$ ipython --no-banner

In [1]: import numpy as np

In [2]: from numpy import linalg as LA

In [3]: np.set_printoptions(precision=2, suppress=True, linewidth=140, floatmode="fixed")

In [4]: def rnd(a):
   ...:     return np.round(a, 2) + 0
   ...: 

In [5]: F = np.loadtxt("dump.csv", delimiter=",")

In [6]: F
Out[6]: 
array([[0.00, 0.00, 0.00, 0.00, 0.00, 1.00, 0.00, 1.00, 0.00, 1.00, 1.00],
       [0.00, 0.00, 0.00, 0.00, 0.00, 0.00, 0.00, 0.00, 0.00, 1.00, 0.00],
       [0.00, 0.00, 0.00, 0.00, 0.00, 0.00, 0.00, 0.00, 0.00, 0.00, 0.00],
       [0.00, 0.00, 0.00, 0.00, 0.00, 0.00, 0.00, 0.00, 1.00, 0.00, 0.00],
       [0.00, 0.00, 0.00, 0.00, 0.00, 0.00, 1.00, 0.00, 1.00, 0.00, 0.00],
       [1.00, 0.00, 0.00, 0.00, 0.00, 0.00, 0.00, 0.00, 0.00, 0.00, 0.00],
       [0.00, 0.00, 0.00, 0.00, 1.00, 0.00, 0.00, 0.00, 0.00, 1.00, 1.00],
       [1.00, 0.00, 0.00, 0.00, 0.00, 0.00, 0.00, 0.00, 0.00, 0.00, 1.00],
       [0.00, 0.00, 0.00, 1.00, 1.00, 0.00, 0.00, 0.00, 0.00, 0.00, 0.00],
       [1.00, 1.00, 0.00, 0.00, 0.00, 0.00, 1.00, 0.00, 0.00, 0.00, 0.00],
       [1.00, 0.00, 0.00, 0.00, 0.00, 0.00, 1.00, 1.00, 0.00, 0.00, 0.00]])

In [7]: rng = np.random.default_rng(4819)

In [8]: lab = rng.permutation(11)

In [9]: lab
Out[9]: array([ 2,  1,  5,  7, 10,  3,  9,  8,  0,  6,  4])

In [10]: out = F[lab][:, lab]

In [11]: print(rnd(np.sort(np.abs(LA.eigvals(out)))))
[0.00 0.22 0.37 0.71 0.79 1.09 1.22 1.59 1.61 2.36 2.70]

In [12]: rnd(LA.det(out)), rnd(LA.det(F[lab]))
Out[12]: (np.float64(0.0), np.float64(0.0))

In [13]: np.trace(out)
Out[13]: np.float64(0.0)

In [14]: np.allclose(out, F)
Out[14]: False

In [15]: J = np.loadtxt("x.csv", delimiter=",")

In [16]: J
Out[16]: 
array([[ 0.00,  0.00, -3.00,  2.00,  1.00, -2.00,  3.00,  0.00, -3.00, -2.00, -1.00,  1.00, -2.00],
       [ 0.00,  0.00, -3.00,  0.00,  0.00, -2.00,  3.00, -3.00,  3.00, -2.00,  3.00, -2.00,  2.00],
       [ 0.00,  0.00,  0.00,  1.00,  0.00,  2.00,  0.00,  2.00,  2.00,  3.00, -3.00,  1.00,  0.00],
       [ 0.00,  0.00,  0.00,  0.00,  0.00,  3.00,  0.00, -2.00,  1.00, -3.00,  3.00,  1.00, -1.00],
       [ 0.00,  0.00,  0.00,  0.00,  0.00,  1.00, -2.00,  3.00, -3.00,  1.00,  1.00,  0.00,  3.00],
       [ 0.00,  0.00,  0.00,  0.00,  0.00,  0.00, -2.00, -1.00, -1.00,  3.00,  1.00,  2.00, -1.00],
       [ 0.00,  0.00,  0.00,  0.00,  0.00,  0.00,  0.00, -2.00, -3.00,  1.00,  2.00, -1.00,  2.00],
       [ 0.00,  0.00,  0.00,  0.00,  0.00,  0.00,  0.00,  0.00, -2.00, -1.00,  0.00,  2.00, -1.00],
       [ 0.00,  0.00,  0.00,  0.00,  0.00,  0.00,  0.00,  0.00,  0.00,  0.00,  3.00, -2.00,  3.00],
       [ 0.00,  0.00,  0.00,  0.00,  0.00,  0.00,  0.00,  0.00,  0.00,  0.00,  0.00,  1.00, -2.00],
       [ 0.00,  0.00,  0.00,  0.00,  0.00,  0.00,  0.00,  0.00,  0.00,  0.00,  0.00, -2.00, -1.00],
       [ 0.00,  0.00,  0.00,  0.00,  0.00,  0.00,  0.00,  0.00,  0.00,  0.00,  0.00,  0.00,  2.00],
       [ 0.00,  0.00,  0.00,  0.00,  0.00,  0.00,  0.00,  0.00,  0.00,  0.00,  0.00,  0.00,  0.00]])

In [17]: # rows and columns are dependent

In [18]: np.unravel_index(np.abs(J).argmax(), J.shape)
Out[18]: (np.int64(0), np.int64(2))

In [19]: rnd(LA.norm(J))
Out[19]: np.float64(17.23)

In [20]: np.count_nonzero(J)
Out[20]: np.int64(65)

In [21]: LA.matrix_rank(J)
Out[21]: np.int64(11)

In [22]: J.sum(axis=1)
Out[22]: array([-6.00, -1.00,  8.00,  2.00,  4.00,  1.00, -1.00, -2.00,  4.00, -1.00, -3.00,  2.00,  0.00])

In [23]: J.sum(axis=0)
Out[23]: array([ 0.00,  0.00, -6.00,  3.00,  1.00,  2.00,  2.00, -3.00, -6.00,  0.00,  9.00,  1.00,  4.00])

In [24]: LA.cond(J) > 100
Out[24]: np.True_

In [25]: lab = rng.permutation(13)

In [26]: lab
Out[26]: array([11, 10,  5,  7,  9,  2,  3,  6,  4,  8, 12,  0,  1])

In [27]: out = J[lab][:, lab]

In [28]: np.allclose(out, J)
Out[28]: False

In [29]: np.diag(out)
Out[29]: array([0.00, 0.00, 0.00, 0.00, 0.00, 0.00, 0.00, 0.00, 0.00, 0.00, 0.00, 0.00, 0.00])

In [30]: x0 = np.array([1, 5, 3, 4, 0, 3, 3, 4, 3, 3, 1, 5, 4])

In [31]: h = np.maximum(J @ x0, 0)

In [32]: rnd(np.tanh(J @ x0))
Out[32]: array([-1.00, -1.00,  1.00, -0.76,  1.00,  1.00, -1.00, -1.00,  1.00, -1.00, -1.00,  1.00,  0.00])

In [33]: h
Out[33]: array([ 0.00,  0.00, 35.00,  0.00, 16.00,  3.00,  0.00,  0.00,  5.00,  0.00,  0.00,  8.00,  0.00])

In [34]: np.allclose(J, J.T)
Out[34]: False

In [35]: rnd(np.abs(LA.eigvals(J)).max())
Out[35]: np.float64(0.0)

In [36]: np.trace(J)
Out[36]: np.float64(0.0)

In [37]: np.allclose(J @ J.T, J.T @ J)
Out[37]: False

In [38]: out = np.array([[-2, 1, 2, -1, 2],
    ...:     [-3, -2, 0, 1, -3],
    ...:     [-2, 1, -2, -2, 3],
    ...:     [-3, -2, 2, 2, -2],
    ...:     [0, -2, 3, -1, 3]])

In [39]: arr = out + out.T

In [40]: arr
Out[40]: 
array([[-4, -2,  0, -4,  2],
       [-2, -4,  1, -1, -5],
       [ 0,  1, -4,  0,  6],
       [-4, -1,  0,  4, -3],
       [ 2, -5,  6, -3,  6]])

In [41]: # symmetric, so the eigenvalues are real

In [42]: np.all(LA.eigvalsh(arr) > 0)
Out[42]: np.False_

In [43]: rnd(LA.eigvalsh(arr).min())
Out[43]: np.float64(-9.53)

In [44]: vals, vecs = LA.eig(arr)

In [45]: rnd(np.sort(LA.eigvals(arr.T)))
Out[45]: array([-9.53, -6.32, -2.19,  4.29, 11.75])

In [46]: out = arr[0, 0] * arr[1:] - np.outer(arr[1:, 0], arr[0])

In [47]: out
Out[47]: 
array([[  0,  12,  -4,  -4,  24],
       [  0,  -4,  16,   0, -24],
       [  0,  -4,   0, -32,  20],
       [  0,  24, -24,  20, -28]])

In [48]: arr[:, 0] / arr[0, 0]
Out[48]: array([ 1.00,  0.50, -0.00,  1.00, -0.50])

In [49]: LA.matrix_rank(out), LA.matrix_rank(arr)
Out[49]: (np.int64(4), np.int64(5))

In [50]: np.flatnonzero(~out.round(6).any(axis=1))
Out[50]: array([], dtype=int64)

In [51]: M = np.load("mat.npy")

In [52]: rnd(M)
Out[52]: 
array([[-0.11, -0.06,  0.38,  0.31],
       [ 0.07, -0.10, -0.42,  0.68],
       [ 0.25,  0.29, -0.54,  0.07],
       [-0.47, -0.23, -0.19, -0.31],
       [ 0.04, -0.50, -0.20, -0.29],
       [ 0.11,  0.28,  0.07,  0.16],
       [ 0.04, -0.62,  0.22,  0.41],
       [-0.75,  0.20, -0.19,  0.22],
       [-0.14, -0.25, -0.38, -0.01],
       [-0.32,  0.17,  0.28,  0.11]])

In [53]: D = LA.norm(M[:, None] - M[None], axis=-1)

In [54]: rnd(D[3])
Out[54]: array([0.93, 1.16, 1.02, 0.00, 0.57, 0.94, 1.05, 0.74, 0.48, 0.76])

In [55]: rnd(D[:5, :5])
Out[55]: 
array([[0.00, 0.90, 1.07, 0.93, 0.95],
       [0.90, 0.00, 0.76, 1.16, 1.07],
       [1.07, 0.76, 0.00, 1.02, 0.96],
       [0.93, 1.16, 1.02, 0.00, 0.57],
       [0.95, 1.07, 0.96, 0.57, 0.00]])

In [56]: print(np.unravel_index(D.round(6).argmax(), D.shape))
(np.int64(2), np.int64(6))

In [57]: LA.matrix_rank(D ** 2)
Out[57]: np.int64(6)

In [58]: print(rnd(LA.pinv(M)))
[[-0.11  0.07  0.25 -0.47  0.04  0.11  0.04 -0.75 -0.14 -0.32]
 [-0.06 -0.10  0.29 -0.23 -0.50  0.28 -0.62  0.20 -0.25  0.17]
 [ 0.38 -0.42 -0.54 -0.19 -0.20  0.07  0.22 -0.19 -0.38  0.28]
 [ 0.31  0.68  0.07 -0.31 -0.29  0.16  0.41  0.22 -0.01  0.11]]

In [59]: rnd(LA.svd(M, compute_uv=False))
Out[59]: array([1.00, 1.00, 1.00, 1.00])

In [60]: C = M[[4, 9]].astype(float)

In [61]: for _ in range(3):
    ...:     lab = LA.norm(M[:, None] - C, axis=-1).argmin(axis=1)
    ...:     C = np.array([M[lab == j].mean(axis=0) for j in range(2)])
    ...: 

In [62]: lab
Out[62]: array([1, 1, 0, 0, 0, 1, 0, 1, 0, 1])

In [63]: print(rnd(C))
[[-0.06 -0.26 -0.22 -0.03]
 [-0.20  0.10  0.02  0.30]]

In [64]: rnd(C[1] - C[0])
Out[64]: array([-0.14,  0.36,  0.24,  0.32])

In [65]: np.abs(C[1] - C[0]).argmax()
Out[65]: np.int64(1)

In [66]: U, sig, Vt = LA.svd(C, full_matrices=False)

In [67]: rnd(U.T @ U)
Out[67]: 
array([[1.00, 0.00],
       [0.00, 1.00]])

In [68]: rnd(np.cumsum(sig ** 2) / np.sum(sig ** 2))
Out[68]: array([0.61, 1.00])

In [69]: np.allclose(U * sig @ Vt, C)
Out[69]: True

In [70]: W0 = np.loadtxt("sample7.csv", delimiter=",")

In [71]: W0
Out[71]: 
array([[1.00, 0.00, 1.00, 0.00, 1.00, 1.00, 1.00, 2.00, 0.00, 2.00],
       [1.00, 1.00, 2.00, 1.00, 2.00, 0.00, 2.00, 1.00, 1.00, 2.00],
       [1.00, 0.00, 0.00, 1.00, 2.00, 2.00, 0.00, 2.00, 0.00, 2.00],
       [2.00, 1.00, 1.00, 2.00, 1.00, 1.00, 2.00, 0.00, 1.00, 2.00],
       [1.00, 1.00, 1.00, 1.00, 1.00, 2.00, 1.00, 0.00, 0.00, 1.00],
       [2.00, 0.00, 2.00, 2.00, 1.00, 0.00, 1.00, 2.00, 0.00, 1.00]])

In [72]: out = np.array([[-1, -5, -3],
    ...:     [1, 3, 4],
    ...:     [0, -3, -2],
    ...:     [5, -5, 3],
    ...:     [-3, -5, -2],
    ...:     [-1, -3, 3],
    ...:     [0, -2, 2],
    ...:     [3, -5, 0],
    ...:     [2, 5, -1],
    ...:     [1, -3, 4]])

In [73]: print(np.einsum("ik,kj->ij", W0, out))
[[  3.00 -34.00   6.00]
 [  6.00 -33.00   7.00]
 [  4.00 -42.00  10.00]
 [  9.00 -33.00  14.00]
 [  1.00 -26.00  12.00]
 [ 12.00 -46.00   0.00]]

In [74]: np.vstack([W0, out.T]).shape
Out[74]: (9, 10)

In [75]: print(W0 @ out)
[[  3.00 -34.00   6.00]
 [  6.00 -33.00   7.00]
 [  4.00 -42.00  10.00]
 [  9.00 -33.00  14.00]
 [  1.00 -26.00  12.00]
 [ 12.00 -46.00   0.00]]

In [76]: print(out.T @ W0.T)
[[  3.00   6.00   4.00   9.00   1.00  12.00]
 [-34.00 -33.00 -42.00 -33.00 -26.00 -46.00]
 [  6.00   7.00  10.00  14.00  12.00   0.00]]

In [77]: np.einsum("ik,kj->ji", W0, out)
Out[77]: 
array([[  3.00,   6.00,   4.00,   9.00,   1.00,  12.00],
       [-34.00, -33.00, -42.00, -33.00, -26.00, -46.00],
       [  6.00,   7.00,  10.00,  14.00,  12.00,   0.00]])

In [78]: np.einsum("ij,ij->i", W0, W0)
Out[78]: array([13.00, 21.00, 18.00, 21.00, 11.00, 19.00])

In [79]: U, sig, Vt = LA.svd(W0, full_matrices=False)

In [80]: print(rnd(np.abs(Vt[0])))
[0.37 0.14 0.33 0.33 0.37 0.25 0.33 0.31 0.10 0.46]

In [81]: rnd(sig)
Out[81]: array([8.96, 3.14, 2.60, 1.90, 1.19, 1.06])

In [82]: rnd(U.T @ U)
Out[82]: 
array([[1.00, 0.00, 0.00, 0.00, 0.00, 0.00],
       [0.00, 1.00, 0.00, 0.00, 0.00, 0.00],
       [0.00, 0.00, 1.00, 0.00, 0.00, 0.00],
       [0.00, 0.00, 0.00, 1.00, 0.00, 0.00],
       [0.00, 0.00, 0.00, 0.00, 1.00, 0.00],
       [0.00, 0.00, 0.00, 0.00, 0.00, 1.00]])

In [83]: U.shape, sig.shape, Vt.shape
Out[83]: ((6, 6), (6,), (6, 10))

In [84]: (sig > 1e-8).sum()
Out[84]: np.int64(6)

In [85]: rnd(np.cumsum(sig ** 2) / np.sum(sig ** 2))
Out[85]: array([0.78, 0.88, 0.94, 0.98, 0.99, 1.00])

In [86]: print(rnd(Vt @ Vt.T))
[[1.00 0.00 0.00 0.00 0.00 0.00]
 [0.00 1.00 0.00 0.00 0.00 0.00]
 [0.00 0.00 1.00 0.00 0.00 0.00]
 [0.00 0.00 0.00 1.00 0.00 0.00]
 [0.00 0.00 0.00 0.00 1.00 0.00]
 [0.00 0.00 0.00 0.00 0.00 1.00]]
